$ ipython --no-banner

In [1]: import numpy as np

In [2]: np.set_printoptions(precision=2, suppress=True, linewidth=160)

In [3]: def rnd(a):
   ...:     return np.round(a, 2) + 0
   ...: 

In [4]: Y = np.array([[9, 1, -2, 4, 6, 4],
   ...:     [-4, -1, 2, 2, 8, -7],
   ...:     [8, -7, -4, -9, 8, 2],
   ...:     [-2, 7, 3, 2, 5, -3],
   ...:     [-9, 5, 1, -5, -8, -4],
   ...:     [-5, 9, 5, -4, 6, 4]])

In [5]: F = np.triu(Y, 1)

In [6]: F
Out[6]: 
array([[ 0,  1, -2,  4,  6,  4],
       [ 0,  0,  2,  2,  8, -7],
       [ 0,  0,  0, -9,  8,  2],
       [ 0,  0,  0,  0,  5, -3],
       [ 0,  0,  0,  0,  0, -4],
       [ 0,  0,  0,  0,  0,  0]])

In [7]: rk = np.linalg.matrix_rank(F)

In [8]: rk
Out[8]: np.int64(5)

In [9]: ns = np.linalg.svd(F)[2][rk:].T

In [10]: ns[:, 0] / ns[np.abs(ns[:, 0]).round(6).argmax(), 0]
Out[10]: array([1., 0., 0., 0., 0., 0.])

In [11]: ns @ ns.T
Out[11]: 
array([[1., 0., 0., 0., 0., 0.],
       [0., 0., 0., 0., 0., 0.],
       [0., 0., 0., 0., 0., 0.],
       [0., 0., 0., 0., 0., 0.],
       [0., 0., 0., 0., 0., 0.],
       [0., 0., 0., 0., 0., 0.]])

In [12]: [int(np.linalg.matrix_rank(np.delete(F, i, axis=0))) for i in range(6)]
Out[12]: [4, 4, 4, 4, 4, 5]

In [13]: F @ ns
Out[13]: 
array([[0.],
       [0.],
       [0.],
       [0.],
       [0.],
       [0.]])

In [14]: left, s, vt = np.linalg.svd(F)

In [15]: vecs = vt[:(s > 1e-8).sum()]

In [16]: rng = np.random.default_rng(9008)

In [17]: x0 = F[0] + 3 * F[1] + rng.integers(2) * np.eye(6)[2]

In [18]: x0
Out[18]: array([  0.,   1.,   4.,  10.,  30., -17.])

In [19]: np.allclose(vecs.T @ vecs @ x0, x0)
Out[19]: True

In [20]: rnd(np.linalg.norm(x0 - vecs.T @ vecs @ x0))
Out[20]: np.float64(0.0)

In [21]: rnd(np.trace(np.linalg.pinv(F) @ F))
Out[21]: np.float64(5.0)

In [22]: np.unique(F.round(6), axis=0).shape
Out[22]: (6, 6)

In [23]: np.abs(np.diag(np.linalg.qr(F)[1])) > 1e-9
Out[23]: array([False, False, False, False, False, False])

In [24]: rnd(F @ np.linalg.pinv(F) @ F)
Out[24]: 
array([[ 0.,  1., -2.,  4.,  6.,  4.],
       [ 0.,  0.,  2.,  2.,  8., -7.],
       [ 0.,  0.,  0., -9.,  8.,  2.],
       [ 0.,  0.,  0.,  0.,  5., -3.],
       [ 0.,  0.,  0.,  0.,  0., -4.],
       [ 0.,  0.,  0.,  0.,  0.,  0.]])
